In [1]: import numpy as np

In [2]: np.set_printoptions(suppress=True, linewidth=200)

In [3]: rng = np.random.default_rng(12118)

In [4]: m1 = np.triu(rng.random((7, 7)) < 0.4, 1).astype(int)

In [5]: m1 = m1 + m1.T

In [6]: print(m1)
[[0 0 1 1 0 1 0]
 [0 0 1 1 1 0 1]
 [1 1 0 0 1 0 1]
 [1 1 0 0 1 1 1]
 [0 1 1 1 0 0 0]
 [1 0 0 1 0 0 0]
 [0 1 1 1 0 0 0]]

In [7]: # columns 4 and 6 are equal

In [8]: print([round(float(np.linalg.det(m1[:i, :i])), 2) + 0 for i in range(1, 8)])
[0.0, 0.0, 0.0, 0.0, 0.0, -1.0, 0.0]

In [9]: rk = np.linalg.matrix_rank(m1)

In [10]: print(rk)
6

In [11]: N = np.linalg.svd(m1)[2][rk:].T

In [12]: print([int(np.linalg.matrix_rank(m1[:, :j + 1])) for j in range(7)])
[1, 2, 3, 4, 5, 6, 6]

In [13]: print(np.round(m1 @ N, 1) + 0)
[[0.]
 [0.]
 [0.]
 [0.]
 [0.]
 [0.]
 [0.]]

In [14]: print(N.shape)
(7, 1)

In [15]: print(np.linalg.matrix_rank(m1.T @ m1), np.linalg.matrix_rank(m1 @ m1.T))
6 6

In [16]: print(np.round(N[:, 0] / N[np.abs(N[:, 0]).round(6).argmax(), 0], 1) + 0)
[ 0.  0.  0.  0.  1.  0. -1.]

In [17]: print([int(np.linalg.matrix_rank(m1[:i])) for i in range(1, len(m1) + 1)])
[1, 2, 3, 4, 5, 6, 6]

In [18]: print(np.allclose(m1 @ N, 0))
True

In [19]: print(np.unique(m1.round(6), axis=0).shape)
(6, 7)

In [20]: print(np.linalg.lstsq(m1[:-1].T, m1[-1])[2])
6

In [21]: w, evecs = np.linalg.eigh(m1)

In [22]: print(np.abs(evecs[:, -1]).round(6).argmax())
3

In [23]: print(np.round(np.linalg.eigvalsh(m1 @ m1), 1) + 0)
[ 0.   0.   1.4  1.6  1.8  6.1 13.1]

In [24]: print(np.round(w.sum(), 1), np.trace(m1))
0.0 0

In [25]: print(np.round(evecs @ np.diag(w) @ evecs.T, 1) + 0)
[[0. 0. 1. 1. 0. 1. 0.]
 [0. 0. 1. 1. 1. 0. 1.]
 [1. 1. 0. 0. 1. 0. 1.]
 [1. 1. 0. 0. 1. 1. 1.]
 [0. 1. 1. 1. 0. 0. 0.]
 [1. 0. 0. 1. 0. 0. 0.]
 [0. 1. 1. 1. 0. 0. 0.]]

In [26]: M = np.load("data.npy")

In [27]: print(M)
[[3 3 3]
 [3 6 6]
 [3 6 9]]

In [28]: # equal to its transpose

In [29]: w, evecs = np.linalg.eig(M)

In [30]: print(round(np.prod(w), 1))
27.0

In [31]: print(np.round(np.sort(np.linalg.eigvals(np.linalg.inv(M))), 1))
[0.1 0.5 1.1]

In [32]: print(np.round(np.sort(np.linalg.eigvals(M.T)), 1))
[ 0.9  1.9 15.1]

In [33]: print(np.round(M @ evecs[:, 0] - w[0] * evecs[:, 0], 1) + 0)
[0. 0. 0.]

In [34]: print(np.trace(M))
18

In [35]: print(M @ M)
[[ 27  45  54]
 [ 45  81  99]
 [ 54  99 126]]

In [36]: print(round(float(np.linalg.det(M)), 1))
27.0

In [37]: print(np.round(np.sort(np.abs(np.linalg.eigvals(M))), 1))
[ 0.9  1.9 15.1]

In [38]: data = np.array([[3, 2, 5, -3, -4, 4, -2],
    ...:     [-1, -3, 2, 5, 4, 0, -1],
    ...:     [-3, -4, 4, 5, -1, 1, -3],
    ...:     [-2, -3, 2, -3, 0, 5, 4],
    ...:     [0, -2, 3, -5, -5, 1, 1],
    ...:     [1, 5, -5, 0, 3, 5, -2],
    ...:     [-4, -5, 0, 0, 2, -1, 5]])

In [39]: print(data)
[[ 3  2  5 -3 -4  4 -2]
 [-1 -3  2  5  4  0 -1]
 [-3 -4  4  5 -1  1 -3]
 [-2 -3  2 -3  0  5  4]
 [ 0 -2  3 -5 -5  1  1]
 [ 1  5 -5  0  3  5 -2]
 [-4 -5  0  0  2 -1  5]]

In [40]: ang = np.radians(60)

In [41]: r_ = np.eye(7)

In [42]: r_[4, 4] = r_[3, 3] = np.cos(ang)

In [43]: r_[4, 3], r_[3, 4] = -np.sin(ang), np.sin(ang)

In [44]: print(r_.round(1))
[[ 1.   0.   0.   0.   0.   0.   0. ]
 [ 0.   1.   0.   0.   0.   0.   0. ]
 [ 0.   0.   1.   0.   0.   0.   0. ]
 [ 0.   0.   0.   0.5  0.9  0.   0. ]
 [ 0.   0.   0.  -0.9  0.5  0.   0. ]
 [ 0.   0.   0.   0.   0.   1.   0. ]
 [ 0.   0.   0.   0.   0.   0.   1. ]]

In [45]: A2 = data @ r_.T

In [46]: print(np.allclose(data @ data.T, A2 @ A2.T))
True

In [47]: print(np.round(np.linalg.svd(data, compute_uv=False), 1), np.round(np.linalg.svd(A2, compute_uv=False), 1))
[13.2 12.8  9.8  7.8  3.3  1.   0.2] [13.2 12.8  9.8  7.8  3.3  1.   0.2]

In [48]: print(A2.round(1))
[[ 3.   2.   5.  -5.   0.6  4.  -2. ]
 [-1.  -3.   2.   6.  -2.3  0.  -1. ]
 [-3.  -4.   4.   1.6 -4.8  1.  -3. ]
 [-2.  -3.   2.  -1.5  2.6  5.   4. ]
 [ 0.  -2.   3.  -6.8  1.8  1.   1. ]
 [ 1.   5.  -5.   2.6  1.5  5.  -2. ]
 [-4.  -5.   0.   1.7  1.  -1.   5. ]]

In [49]: left, sv, vt = np.linalg.svd(A2, full_matrices=False)

In [50]: print(np.round(np.cumsum(sv ** 2) / np.sum(sv ** 2), 1))
[0.3 0.7 0.9 1.  1.  1.  1. ]

In [51]: print(sv.round(1))
[13.2 12.8  9.8  7.8  3.3  1.   0.2]

In [52]: print(round(float(np.sqrt((sv ** 2).sum())), 1), round(float(np.linalg.norm(A2)), 1))
22.5 22.5

In [53]: print(np.allclose(left * sv @ vt, A2))
True

In [54]: print(np.round(vt @ vt.T, 1) + 0)
[[1. 0. 0. 0. 0. 0. 0.]
 [0. 1. 0. 0. 0. 0. 0.]
 [0. 0. 1. 0. 0. 0. 0.]
 [0. 0. 0. 1. 0. 0. 0.]
 [0. 0. 0. 0. 1. 0. 0.]
 [0. 0. 0. 0. 0. 1. 0.]
 [0. 0. 0. 0. 0. 0. 1.]]

In [55]: left, sv, vt = np.linalg.svd(data, full_matrices=False)

In [56]: print(left.shape, sv.shape, vt.shape)
(7, 7) (7,) (7, 7)

In [57]: print(round(np.sqrt((sv ** 2).sum()), 1), round(float(np.linalg.norm(data)), 1))
22.5 22.5

In [58]: print(np.round(left.T @ left, 1) + 0)
[[1. 0. 0. 0. 0. 0. 0.]
 [0. 1. 0. 0. 0. 0. 0.]
 [0. 0. 1. 0. 0. 0. 0.]
 [0. 0. 0. 1. 0. 0. 0.]
 [0. 0. 0. 0. 1. 0. 0.]
 [0. 0. 0. 0. 0. 1. 0.]
 [0. 0. 0. 0. 0. 0. 1.]]

In [59]: print((sv > 1e-8).sum())
7

In [60]: print(np.round(sv / sv[0], 1) + 0)
[1.  1.  0.7 0.6 0.2 0.1 0. ]

In [61]: print(np.round(vt @ vt.T, 1) + 0)
[[1. 0. 0. 0. 0. 0. 0.]
 [0. 1. 0. 0. 0. 0. 0.]
 [0. 0. 1. 0. 0. 0. 0.]
 [0. 0. 0. 1. 0. 0. 0.]
 [0. 0. 0. 0. 1. 0. 0.]
 [0. 0. 0. 0. 0. 1. 0.]
 [0. 0. 0. 0. 0. 0. 1.]]

In [62]: print(sv.round(1))
[13.2 12.8  9.8  7.8  3.3  1.   0.2]

In [63]: print(np.round(np.cumsum(sv ** 2) / np.sum(sv ** 2), 1))
[0.3 0.7 0.9 1.  1.  1.  1. ]

In [64]: print(np.allclose(left * sv @ vt, data))
True

In [65]: x = np.array([1, 1, 1, 0, 0, 3, 2])

In [66]: a = np.maximum(data @ x, 0)

In [67]: print(np.flatnonzero(a > 1e-9))
[0 3 4 5]

In [68]: print(data * (a > 1e-9)[:, None])
[[ 3  2  5 -3 -4  4 -2]
 [ 0  0  0  0  0  0  0]
 [ 0  0  0  0  0  0  0]
 [-2 -3  2 -3  0  5  4]
 [ 0 -2  3 -5 -5  1  1]
 [ 1  5 -5  0  3  5 -2]
 [ 0  0  0  0  0  0  0]]

In [69]: print(np.maximum(data @ x, 0) - np.maximum(-data @ x, 0))
[18 -4 -6 20  6 12 -2]

In [70]: print(np.maximum(data @ (3 * x), 0))
[54  0  0 60 18 36  0]

In [71]: print(np.round(np.tanh(data @ x), 1))
[ 1. -1. -1.  1.  1.  1. -1.]

In [72]: print(data.T @ a)
[  26   24   88 -144  -66  238   26]

In [73]: labels = rng.permutation(7)

In [74]: A2 = data[:, labels] * rng.choice([-1, 1], 7)

In [75]: print(A2)
[[-2 -5 -3 -2  3 -4  4]
 [ 3 -2  5 -1 -1  4  0]
 [ 4 -4  5 -3 -3 -1  1]
 [ 3 -2 -3  4 -2  0  5]
 [ 2 -3 -5  1  0 -5  1]
 [-5  5  0 -2  1  3  5]
 [ 5  0  0  5 -4  2 -1]]

In [76]: left, _, vt = np.linalg.svd(data.T @ A2)

In [77]: print(np.round(left @ vt, 1) + 0)
[[ 0.  0.  0.  0.  1.  0.  0.]
 [-1.  0.  0.  0.  0.  0.  0.]
 [ 0. -1.  0.  0.  0.  0.  0.]
 [ 0.  0.  1.  0.  0.  0.  0.]
 [ 0.  0.  0.  0.  0.  1.  0.]
 [ 0.  0.  0.  0.  0.  0.  1.]
 [ 0.  0.  0.  1.  0.  0.  0.]]

In [78]: print(np.round(np.linalg.lstsq(data, A2)[0], 1) + 0)
[[ 0.  0.  0.  0.  1.  0.  0.]
 [-1.  0.  0.  0.  0.  0.  0.]
 [ 0. -1.  0.  0.  0.  0.  0.]
 [ 0.  0.  1.  0.  0.  0.  0.]
 [ 0.  0.  0.  0.  0.  1.  0.]
 [ 0.  0.  0.  0.  0.  0.  1.]
 [ 0.  0.  0.  1.  0.  0.  0.]]

In [79]: F = np.loadtxt("m.csv", delimiter=",")

In [80]: print(F.round(1))
[[-0.5  0.6  0.7]
 [-0.8  0.1 -0.6]
 [-0.4 -0.8  0.4]]

In [81]: # orthonormal columns

In [82]: print(np.round(np.sort(np.abs(np.linalg.eigvals(F))), 1))
[1. 1. 1.]

In [83]: print(np.allclose(F @ F.T, F.T @ F))
True

In [84]: print(np.round(F @ F, 1) + 0)
[[-0.5 -0.8 -0.4]
 [ 0.5  0.  -0.8]
 [ 0.7 -0.6  0.4]]

In [85]: print(np.allclose(F, F.T))
False

In [86]: print(np.round((F - F.T) / 2, 1))
[[ 0.   0.7  0.5]
 [-0.7  0.   0.1]
 [-0.5 -0.1  0. ]]

In [87]: print(np.round(np.abs(np.linalg.eigvals(F)).max(), 1))
1.0

In [88]: A = np.load("a.npy")

In [89]: print(A)
[[-1.4  0.5  0.7 -0.1 -4.7 -2.9]
 [ 1.6  2.9  0.4 -2.1  2.5 -1.2]
 [ 1.6 -0.4 -1.4  1.   1.3  1.7]
 [-1.2  0.1  0.7 -2.3  0.1  1.7]
 [-0.4  3.1 -0.4  1.4 -1.9 -2.2]
 [ 1.   0.2 -0.4  2.4  1.2  1.7]
 [ 0.1 -2.5 -0.6  2.3 -0.3  1.2]
 [-0.5  0.7  0.4  2.5 -0.8 -2.2]
 [-0.8 -0.5 -1.1  0.6 -0.1  0.1]
 [ 1.4 -1.2 -0.8  1.7 -3.1  1.7]
 [ 0.8 -0.3 -0.1  0.6 -2.2 -1. ]
 [-2.5  0.9  0.8  2.2 -4.6 -3.3]
 [ 1.7 -2.3 -1.7  0.   4.2  3.2]
 [ 0.9  2.5 -0.4  1.3 -0.3 -0.8]
 [-0.8  0.2 -0.1 -1.8 -1.   0. ]
 [ 0.7  0.6  0.4  1.7 -2.5 -0.6]
 [-0.3  0.2  0.4  0.7 -0.6 -0.4]
 [-1.2 -0.7  0.4  1.5 -2.7 -2.8]
 [ 1.9 -2.3 -0.9 -0.4  0.   0. ]
 [-0.3 -1.2  0.2 -3.9  5.6  2.7]
 [-1.9  1.4  1.7 -2.9 -0.4 -0.6]
 [-1.4 -0.2 -0.3  0.9 -0.2 -0.8]
 [-0.7  1.4  1.2 -3.   2.4 -1.3]
 [ 1.9 -0.7 -1.8  1.   0.6  1.3]
 [-1.6 -2.  -0.3  0.7 -0.7  0.2]
 [ 1.3 -0.3 -0.3  1.2 -1.3  1.3]
 [ 2.3 -0.3 -0.2  2.2 -0.9 -1.2]
 [ 1.   2.6  0.3 -1.  -1.1 -1.2]
 [ 1.8 -0.9 -0.8 -3.8  4.2  2.1]
 [-0.3  1.3  1.   0.7 -3.4 -0.6]
 [ 0.1  1.7  1.5  0.  -1.4 -2.9]
 [ 0.3  2.2 -0.5  2.  -0.9 -0.7]
 [-0.6  0.  -0.3  0.6 -1.3 -0.1]]

In [90]: Xs = A - A.mean(axis=0)

In [91]: evecs = np.linalg.svd(Xs)[2][:5]

In [92]: A2 = Xs - Xs @ evecs.T @ evecs

In [93]: print(np.linalg.norm(A2, axis=1).round(6).argmax())
8

In [94]: print(np.round((Xs @ evecs.T).std(axis=0), 1))
[2.9 1.9 1.3 0.9 0.8]

In [95]: print(np.round(np.diag(evecs.T @ evecs), 1))
[1.  1.  0.1 1.  1.  1. ]

In [96]: d = np.linalg.norm(A[:, None] - A[None], axis=-1)

In [97]: print(np.round(np.linalg.norm(A - A.mean(axis=0), axis=1), 1))
[5.3 5.  3.4 3.6 4.  3.5 3.7 3.2 1.7 4.1 2.1 6.2 6.7 2.7 2.3 2.7 0.8 4.  3.3 8.  4.3 1.8 4.8 3.3 2.9 2.4 3.2 3.1 6.9 3.4 3.6 2.8 1.2]

In [98]: print(np.flatnonzero(d[1] < d.mean() / 2))
[1]

In [99]: print(d.shape)
(33, 33)

In [100]: print(np.linalg.matrix_rank(d ** 2))
8

In [101]: print(d[1].round(6).argsort(kind="stable")[:4])
[ 1 22 27 13]

In [102]: print(np.round(np.linalg.norm(A, axis=1), 1))
[5.8 4.8 3.2 3.2 4.5 3.4 3.7 3.6 1.6 4.4 2.6 6.7 6.2 3.1 2.2 3.2 1.1 4.4 3.1 7.4 4.2 1.9 4.5 3.2 2.8 2.6 3.5 3.4 6.4 3.9 3.9 3.2 1.6]

In [103]: print(np.unravel_index(d.round(6).argmax(), d.shape))
(np.int64(11), np.int64(19))
